$ python -q
>>> import numpy as np
>>> from numpy import linalg as LA
>>> np.set_printoptions(suppress=True, linewidth=140)
>>> def rnd(a):
...     return np.round(a, 1) + 0
... 
>>> A = np.array([[0, 1, -3, -1, -1, -3],
...     [-1, 0, -2, 0, -1, -2],
...     [3, 2, 0, 1, 1, 1],
...     [1, 0, -1, 0, -1, 3],
...     [1, 1, -1, 1, 0, 0],
...     [3, 2, -1, -3, 0, 0]])
>>> print(A)
[[ 0  1 -3 -1 -1 -3]
 [-1  0 -2  0 -1 -2]
 [ 3  2  0  1  1  1]
 [ 1  0 -1  0 -1  3]
 [ 1  1 -1  1  0  0]
 [ 3  2 -1 -3  0  0]]
>>> rng = np.random.default_rng(90)
>>> z = rng.permutation(6)
>>> print(z)
[1 3 5 2 0 4]
>>> M2 = A[z][:, z]
>>> print(np.allclose(M2, A))
False
>>> print(rnd(LA.det(M2)), rnd(LA.det(A[z])))
1.0 -1.0
>>> feats = np.array([[0, 11, -8], [11, -2, 9], [-8, 9, 18]])
>>> # equal to its transpose
>>> proj = np.triu(np.array([[-4, 2, 2], [-2, -3, -8], [-1, -4, -7]]), 1) + np.eye(3)
>>> M2 = proj @ feats @ LA.inv(proj)
>>> print(rnd(LA.det(M2)))
-3634.0
>>> print(LA.matrix_rank(M2))
3
>>> print(np.trace(M2), np.trace(feats))
16.0 16
>>> x0 = np.array([0, -3, -2, 2, 0, -3])
>>> print(A @ np.eye(6)[5])
[-3. -2.  1.  3.  0.  0.]
>>> print(LA.norm(A @ x0) <= LA.norm(A, 2) * LA.norm(x0) + 1e-9)
True
>>> print(A * x0)
[[ 0 -3  6 -2  0  9]
 [ 0  0  4  0  0  6]
 [ 0 -6  0  2  0 -3]
 [ 0  0  2  0  0 -9]
 [ 0 -3  2  2  0  0]
 [ 0 -6  2 -6  0  0]]
>>> theta = np.radians(45)
>>> R = np.eye(6)
>>> R[2, 2] = R[5, 5] = np.cos(theta)
>>> R[2, 5], R[5, 2] = -np.sin(theta), np.sin(theta)
>>> print(rnd(R))
[[ 1.   0.   0.   0.   0.   0. ]
 [ 0.   1.   0.   0.   0.   0. ]
 [ 0.   0.   0.7  0.   0.  -0.7]
 [ 0.   0.   0.   1.   0.   0. ]
 [ 0.   0.   0.   0.   1.   0. ]
 [ 0.   0.   0.7  0.   0.   0.7]]
>>> M2 = A @ R.T
>>> print(np.allclose(A @ A.T, M2 @ M2.T))
True
>>> print(rnd(LA.svd(A, compute_uv=False)), rnd(LA.svd(M2, compute_uv=False)))
[5.9 5.9 2.9 2.9 0.1 0.1] [5.9 5.9 2.9 2.9 0.1 0.1]
>>> print(rnd(R @ R))
[[ 1.  0.  0.  0.  0.  0.]
 [ 0.  1.  0.  0.  0.  0.]
 [ 0.  0.  0.  0.  0. -1.]
 [ 0.  0.  0.  1.  0.  0.]
 [ 0.  0.  0.  0.  1.  0.]
 [ 0.  0.  1.  0.  0.  0.]]
>>> print(rnd(LA.det(R)))
1.0
>>> print(rnd((R + R.T) / 2))
[[1.  0.  0.  0.  0.  0. ]
 [0.  1.  0.  0.  0.  0. ]
 [0.  0.  0.7 0.  0.  0. ]
 [0.  0.  0.  1.  0.  0. ]
 [0.  0.  0.  0.  1.  0. ]
 [0.  0.  0.  0.  0.  0.7]]
>>> print(rnd((R - R.T) / 2))
[[ 0.   0.   0.   0.   0.   0. ]
 [ 0.   0.   0.   0.   0.   0. ]
 [ 0.   0.   0.   0.   0.  -0.7]
 [ 0.   0.   0.   0.   0.   0. ]
 [ 0.   0.   0.   0.   0.   0. ]
 [ 0.   0.   0.7  0.   0.   0. ]]
>>> print(np.allclose(R, R.T))
False
>>> q, V = LA.qr(feats[:, :2])[0], LA.qr(feats[:, 2:])[0]
>>> sig = LA.svd(q.T @ V, compute_uv=False)
>>> print(rnd(sig))
[0.2]
>>> print(rnd(LA.norm(q @ q.T - V @ V.T, 2)))
1.0
>>> M2 = np.array([[0, 0, 1, -1, 0, 1], [-2, 2, 2, 0, -2, 1]])
>>> arr = M2.T @ M2
>>> print(arr)
[[ 4 -4 -4  0  4 -2]
 [-4  4  4  0 -4  2]
 [-4  4  5 -1 -4  3]
 [ 0  0 -1  1  0 -1]
 [ 4 -4 -4  0  4 -2]
 [-2  2  3 -1 -2  2]]
>>> w, V = LA.eigh(arr)
>>> x0 = np.array([5, 4, 0, 3, 4, 3])
>>> print(rnd(LA.eigvalsh(arr[1:, 1:])))
[ 0.   0.   0.   2.2 13.8]
>>> print(rnd(x0 @ arr @ x0 / (x0 @ x0)), rnd(w[0]), rnd(w[-1]))
0.7 0.0 17.6
>>> r = LA.matrix_rank(arr)
>>> print(r)
2
>>> N = LA.svd(arr)[2][r:].T
>>> print(rnd(N @ N.T))
[[ 0.7  0.3  0.1  0.1 -0.3  0. ]
 [ 0.3  0.7 -0.1 -0.1  0.3  0. ]
 [ 0.1 -0.1  0.6  0.3  0.1 -0.3]
 [ 0.1 -0.1  0.3  0.6  0.1  0.3]
 [-0.3  0.3  0.1  0.1  0.7  0. ]
 [ 0.   0.  -0.3  0.3  0.   0.7]]
>>> print(rnd(arr @ N))
[[0. 0. 0. 0.]
 [0. 0. 0. 0.]
 [0. 0. 0. 0.]
 [0. 0. 0. 0.]
 [0. 0. 0. 0.]
 [0. 0. 0. 0.]]
>>> print(np.allclose(arr @ N, 0))
True
>>> print([int(LA.matrix_rank(arr[:, :j + 1])) for j in range(6)])
[1, 1, 2, 2, 2, 2]
>>> print([int(LA.matrix_rank(np.delete(arr, i, axis=0))) for i in range(6)])
[2, 2, 2, 2, 2, 2]
>>> print(LA.matrix_rank(arr.T @ arr), LA.matrix_rank(arr @ arr.T))
2 2
>>> print(N.shape)
(6, 4)
